$ python -q
>>> import numpy as np
>>> np.set_printoptions(precision=1, suppress=True, linewidth=160, floatmode="fixed")
>>> feats = np.cumsum(np.array([[-2, -3, -3, -2, 0, 0],
...     [-4, 5, 5, 0, 2, -1],
...     [-5, -4, -1, -1, 2, 2],
...     [-5, 2, 1, 0, 4, -5],
...     [0, 0, 5, -2, 3, 3],
...     [-4, 1, -1, 4, 2, -2],
...     [2, 2, 5, -2, -1, 0],
...     [3, -2, 4, 3, 2, -5],
...     [-1, 0, -2, -3, -3, 5],
...     [0, 4, 3, -2, 1, 0],
...     [-5, -5, 5, 3, 1, -1],
...     [-3, 2, 1, 2, -4, -4],
...     [5, -1, -4, -1, -4, 0],
...     [2, -1, -3, 0, 4, 2]]), axis=0)
>>> feats
array([[ -2,  -3,  -3,  -2,   0,   0],
       [ -6,   2,   2,  -2,   2,  -1],
       [-11,  -2,   1,  -3,   4,   1],
       [-16,   0,   2,  -3,   8,  -4],
       [-16,   0,   7,  -5,  11,  -1],
       [-20,   1,   6,  -1,  13,  -3],
       [-18,   3,  11,  -3,  12,  -3],
       [-15,   1,  15,   0,  14,  -8],
       [-16,   1,  13,  -3,  11,  -3],
       [-16,   5,  16,  -5,  12,  -3],
       [-21,   0,  21,  -2,  13,  -4],
       [-24,   2,  22,   0,   9,  -8],
       [-19,   1,  18,  -1,   5,  -8],
       [-17,   0,  15,  -1,   9,  -6]])
>>> Xc = (feats - feats.mean(axis=0)) / feats.std(axis=0)
>>> Xc.std(axis=0)
array([1.0, 1.0, 1.0, 1.0, 1.0, 1.0])
>>> coef = np.linalg.lstsq(np.delete(Xc, 3, axis=1), Xc[:, 3])[0]
>>> print(round(1 - np.var(Xc[:, 3] - np.delete(Xc, 3, axis=1) @ coef), 1))
0.6
>>> coef
array([ 0.1, -0.3, -0.2, -0.1, -1.0])
>>> print(feats[12] @ feats[3])
415
>>> print(np.round(np.linalg.norm(feats) ** 2 / np.linalg.norm(feats, 2) ** 2, 1))
1.1
>>> round(float(np.linalg.norm(feats[12], 1)), 1), round(np.linalg.norm(feats[12], np.inf), 1)
(52.0, np.float64(19.0))
>>> gram = feats.T @ feats
>>> np.linalg.eigvalsh(gram)[::-1]
array([7430.4,  314.7,   98.0,   53.1,   31.8,   15.0])
>>> np.linalg.matrix_rank(gram)
np.int64(6)
>>> K = np.array([[0, -1, -2, 1, -3, 3, -2],
...     [0, -2, 0, -3, -1, -3, -1],
...     [-3, 0, 1, 1, -1, -3, 1],
...     [1, -1, -2, 0, 2, -2, -3],
...     [1, -1, 0, 3, 2, 0, -1],
...     [0, 1, 0, -1, -2, -1, 0],
...     [2, 3, 3, 3, 3, -2, 3],
...     [1, 0, 1, 1, 3, 2, -3],
...     [-3, 2, 0, -2, -2, -3, 2],
...     [-2, 3, 1, 1, -3, -2, 2],
...     [3, 0, 1, -3, 3, 3, 1]])
>>> K[5] = K[2]
>>> K
array([[ 0, -1, -2,  1, -3,  3, -2],
       [ 0, -2,  0, -3, -1, -3, -1],
       [-3,  0,  1,  1, -1, -3,  1],
       [ 1, -1, -2,  0,  2, -2, -3],
       [ 1, -1,  0,  3,  2,  0, -1],
       [-3,  0,  1,  1, -1, -3,  1],
       [ 2,  3,  3,  3,  3, -2,  3],
       [ 1,  0,  1,  1,  3,  2, -3],
       [-3,  2,  0, -2, -2, -3,  2],
       [-2,  3,  1,  1, -3, -2,  2],
       [ 3,  0,  1, -3,  3,  3,  1]])
>>> Z = feats[[2, 7]].astype(float)
>>> for _ in range(3):
...     z = np.linalg.norm(feats[:, None] - Z, axis=-1).argmin(axis=1)
...     Z = np.array([feats[z == j].mean(axis=0) for j in range(2)])
... 
>>> z
array([0, 0, 0, 0, 0, 1, 1, 1, 1, 1, 1, 1, 1, 1])
>>> Z[1] - Z[0]
array([-8.2,  2.2, 13.4,  1.2,  5.9, -4.1])
>>> Z
array([[-10.2,  -0.6,   1.8,  -3.0,   5.0,  -1.0],
       [-18.4,   1.6,  15.2,  -1.8,  10.9,  -5.1]])
